$ python3 -q
>>> import numpy as np
>>> from numpy import linalg as LA
>>> np.set_printoptions(suppress=True, linewidth=140)
>>> def rnd(a):
...     return np.round(a, 2) + 0
... 
>>> F = np.load("dump.npy")
>>> F
array([[ 0.8,  0.4, -0.7, -0.6, -0.3],
       [-1.2,  1.2, -1.8, -0.1, -0.2],
       [-0.4,  0.3, -0.8, -0.7, -0.2],
       [-0.2, -0.3,  0.6,  0.3,  1. ],
       [ 0.8, -0.7,  0.6, -0.8,  1.3],
       [ 0.5,  1. , -0.6, -0.8, -0.6],
       [ 1.9, -1.1, -0.1, -1.1,  0.6],
       [-1.5, -0.7,  1.2, -1.8, -2.6],
       [ 0.9, -0.5, -0.8, -1.1,  0.6],
       [-0.2, -0.2, -0.9, -2. ,  2.7],
       [-1.4,  1.3, -1.1,  1.3,  0.2],
       [ 0.8,  0.4,  1.2,  2. , -2.2],
       [ 0.7,  1.1,  1.1,  1.5, -0.1],
       [-3. , -0.3, -0.1,  1.8,  1.3],
       [ 1.7, -2.8, -0.5, -0.8,  0.5],
       [ 0. ,  1.9,  1.8, -1.5, -1. ],
       [-1.4,  1.5,  0.3,  1. ,  0.5],
       [-0.7,  0.3, -0.3,  1. , -2.6],
       [ 1.5,  1.2,  5.7, -0.3, -0.9],
       [-0.2,  0.5,  0.4,  0.2, -0.9],
       [ 2.1, -2.7,  0.9,  1. ,  0.2],
       [ 0.6, -0.2, -0.1, -0.9, -1. ],
       [-0.2,  1.4, -1. ,  0.9,  0.9],
       [ 0.6, -1.5, -1.5,  0.7,  0.9],
       [ 0.2,  0.7,  0.2,  0.5, -0.9],
       [ 0.4,  0.2,  0.7,  1.8, -0.1],
       [ 0. ,  0.2,  0.8, -0.2, -1. ],
       [-1. , -1.5,  1.1, -1. , -0.6],
       [ 1.2,  0.2, -0.4, -1.4,  0.1],
       [-1.1, -0.6, -0.2, -0.3,  1. ],
       [ 0.8,  0.7, -0.7,  0.5, -0.7],
       [ 1.8,  0.7,  0.9,  1.1, -0.9],
       [ 1.7,  0.3, -1.2,  1.2,  0.6]])
>>> gram = np.cov(F, rowvar=False)
>>> np.median(F, axis=0)
array([ 0.4,  0.3, -0.1, -0.1, -0.1])
>>> np.argsort(-F.std(axis=0).round(6), kind="stable")
array([2, 0, 4, 3, 1])
>>> rnd(np.polyfit(F[:, 2], F[:, 0], 1))
array([0.15, 0.18])
>>> rnd(F.std(axis=0))
array([1.16, 1.09, 1.32, 1.11, 1.12])
>>> rnd(np.corrcoef(F[:, 2], F[:, 0])[0, 1])
np.float64(0.17)
>>> rnd(LA.eigvalsh(gram)[::-1])
array([2.26, 1.82, 1.19, 0.89, 0.81])
>>> gram = F.T @ F
>>> rnd(LA.svd(F, compute_uv=False) ** 2)
array([74.27, 58.33, 38.31, 28.58, 26.19])
>>> LA.matrix_rank(gram)
np.int64(5)
>>> hat = F @ LA.solve(F.T @ F, F.T)
>>> LA.matrix_rank(np.eye(33) - hat)
np.int64(28)
>>> np.allclose(hat @ hat, hat)
True
>>> rnd(hat @ F[:, 0])
array([ 0.8, -1.2, -0.4, -0.2,  0.8,  0.5,  1.9, -1.5,  0.9, -0.2, -1.4,  0.8,  0.7, -3. ,  1.7,  0. , -1.4, -0.7,  1.5, -0.2,  2.1,  0.6,
       -0.2,  0.6,  0.2,  0.4,  0. , -1. ,  1.2, -1.1,  0.8,  1.8,  1.7])
>>> rnd(np.trace(hat))
np.float64(5.0)
>>> D = LA.norm(F[:, None] - F[None], axis=-1)
>>> D.shape
(33, 33)
>>> LA.matrix_rank(D ** 2)
np.int64(7)
>>> (D + 1e9 * np.eye(33)).round(6).argmin(axis=1)
array([ 5, 10,  0, 29,  6,  0,  8, 27, 28,  8, 22, 31, 25, 16,  6, 26, 10, 19, 15, 24, 14,  0, 10, 32, 19, 12, 19, 26,  8,  3, 24, 12, 30])
>>> rnd(D[:5, :5])
array([[0.  , 2.47, 1.22, 2.38, 2.35],
       [2.47, 0.  , 1.68, 3.26, 4.01],
       [1.22, 1.68, 0.  , 2.19, 2.58],
       [2.38, 3.26, 2.19, 0.  , 1.57],
       [2.35, 4.01, 2.58, 1.57, 0.  ]])
>>> mat = np.array([[1, -1, 1], [1, 0, 0], [1, 1, 1], [1, 2, 4], [1, 3, 9], [1, 4, 16]])
>>> # column 2 dominates
>>> round(np.log10(LA.cond(mat)))
1
>>> LA.matrix_rank(mat, rtol=0.1)
np.int64(1)
>>> LA.cond(mat) > 100
np.False_
>>> M2 = np.c_[F[:, :4] @ np.array([[0, 3, 2, 1], [0, 1, 1, 0], [2, 3, 0, 1], [1, 0, 3, 2]]), np.array([2, 2, 0, 2, 0, 0, 2, 1, 1, 2, 1, 2, 0, 2, 1, 0, 0, 1, 1, 2, 2, 1, 1, 2, 2, 1, 0, 1, 1, 0, 1, 2, 2])]
>>> rnd(M2)
array([[-2. ,  0.7,  0.2, -1.1,  2. ],
       [-3.7, -7.8, -1.5, -3.2,  2. ],
       [-2.3, -3.3, -2.6, -2.6,  0. ],
       [ 1.5,  0.9,  0.2,  1. ,  2. ],
       [ 0.4,  3.5, -1.5, -0.2,  0. ],
       [-2. ,  0.7, -0.4, -1.7,  0. ],
       [-1.3,  4.3, -0.6, -0.4,  2. ],
       [ 0.6, -1.6, -9.1, -3.9,  1. ],
       [-2.7, -0.2, -2. , -2.1,  1. ],
       [-3.8, -3.5, -6.6, -5.1,  2. ],
       [-0.9, -6.2,  2.4,  0.1,  1. ],
       [ 4.4,  6.4,  8. ,  6. ,  2. ],
       [ 3.7,  6.5,  7. ,  4.8,  0. ],
       [ 1.6, -9.6, -0.9,  0.5,  2. ],
       [-1.8,  0.8, -1.8, -0.4,  1. ],
       [ 2.1,  7.3, -2.6, -1.2,  0. ],
       [ 1.6, -1.8,  1.7,  0.9,  0. ],
       [ 0.4, -2.7,  1.9,  1. ,  1. ],
       [11.1, 22.8,  3.3,  6.6,  1. ],
       [ 1. ,  1.1,  0.7,  0.6,  2. ],
       [ 2.8,  6.3,  4.5,  5. ,  2. ],
       [-1.1,  1.3, -1.7, -1.3,  1. ],
       [-1.1, -2.2,  3.7,  0.6,  1. ],
       [-2.3, -4.2,  1.8,  0.5,  2. ],
       [ 0.9,  1.9,  2.6,  1.4,  2. ],
       [ 3.2,  3.5,  6.4,  4.7,  1. ],
       [ 1.4,  2.6, -0.4,  0.4,  0. ],
       [ 1.2, -1.2, -6.5, -1.9,  1. ],
       [-2.2,  2.6, -1.6, -2. ,  1. ],
       [-0.7, -4.5, -3.7, -1.9,  0. ],
       [-0.9,  1. ,  3.8,  1.1,  1. ],
       [ 2.9,  8.8,  7.6,  4.9,  2. ],
       [-1.2,  1.8,  7.3,  2.9,  2. ]])
>>> rnd(LA.norm(M2 - F @ LA.lstsq(F, M2)[0], axis=0))
array([0.  , 0.  , 0.  , 0.  , 7.61])
>>> rnd(LA.lstsq(F, M2[:, 0])[0])
array([0., 0., 2., 1., 0.])
>>> rnd(LA.norm(LA.qr(F)[0].T @ M2, axis=0) ** 2 / ((M2 ** 2).sum(axis=0) + 1e-12))
array([1.  , 1.  , 1.  , 1.  , 0.09])
